In [1]: import numpy as np

In [2]: np.set_printoptions(precision=3, suppress=True, linewidth=120)

In [3]: J = np.array([[0, 2, 0, 0, 0],
   ...:     [0, 0, 0, 0, 0],
   ...:     [0, 0, 0, 0, 0],
   ...:     [3, 0, 0, 0, 0],
   ...:     [0, 0, 0, 0, 0]])

In [4]: J @ J.T
Out[4]: 
array([[4, 0, 0, 0, 0],
       [0, 0, 0, 0, 0],
       [0, 0, 0, 0, 0],
       [0, 0, 0, 9, 0],
       [0, 0, 0, 0, 0]])

In [5]: np.linalg.pinv(J)
Out[5]: 
array([[0.   , 0.   , 0.   , 0.333, 0.   ],
       [0.5  , 0.   , 0.   , 0.   , 0.   ],
       [0.   , 0.   , 0.   , 0.   , 0.   ],
       [0.   , 0.   , 0.   , 0.   , 0.   ],
       [0.   , 0.   , 0.   , 0.   , 0.   ]])

In [6]: np.linalg.norm(J, axis=0)
Out[6]: array([3., 2., 0., 0., 0.])

In [7]: J[:, 2] @ J[:, 4]
Out[7]: np.int64(0)

In [8]: F = np.loadtxt("layer5.csv", delimiter=",")

In [9]: F
Out[9]: 
array([[1.1, 2. , 0. ],
       [2. , 0.1, 1. ],
       [1. , 2. , 0.1]])

In [10]: rng = np.random.default_rng(7)

In [11]: lab = rng.permutation(3)

In [12]: lab
Out[12]: array([0, 2, 1])

In [13]: out = F[lab][:, lab]

In [14]: np.round(np.trace(out), 3)
Out[14]: np.float64(1.3)

In [15]: np.diag(out)
Out[15]: array([1.1, 0.1, 0.1])

In [16]: O = F.astype(float).copy()

In [17]: for j in range(3):
    ...:     O[:, j] -= O[:, :j] @ (O[:, :j].T @ O[:, j])
    ...:     O[:, j] /= np.linalg.norm(O[:, j])
    ...: 

In [18]: O
Out[18]: 
array([[ 0.441,  0.552, -0.708],
       [ 0.803, -0.595,  0.036],
       [ 0.401,  0.584,  0.706]])

In [19]: np.round(O.T @ O, 3) + 0
Out[19]: 
array([[1., 0., 0.],
       [0., 1., 0.],
       [0., 0., 1.]])

In [20]: np.round(O.T @ F, 3) + 0
Out[20]: 
array([[ 2.492,  1.766,  0.843],
       [ 0.   ,  2.212, -0.537],
       [ 0.   ,  0.   ,  0.107]])

In [21]: out = F + rng.integers(-2, 3, (3, 2)) @ rng.integers(-2, 3, (2, 3))

In [22]: out
Out[22]: 
array([[-0.9,  0. ,  4. ],
       [ 5. , -4.9,  3. ],
       [-2. ,  7. , -1.9]])

In [23]: out - F
Out[23]: 
array([[-2., -2.,  4.],
       [ 3., -5.,  2.],
       [-3.,  5., -2.]])

In [24]: np.linalg.matrix_rank(out - F, tol=1e-8)
Out[24]: np.int64(2)

In [25]: np.linalg.cond(J) > 100
Out[25]: np.True_

In [26]: round(np.linalg.norm(J, 2) / np.linalg.norm(J), 3)
Out[26]: np.float64(0.832)

In [27]: [round(float(x), 3) for x in np.linalg.svd(J, compute_uv=False)[:3]]
Out[27]: [3.0, 2.0, 0.0]

In [28]: np.linalg.matrix_rank(J, rtol=0.1)
Out[28]: np.int64(2)
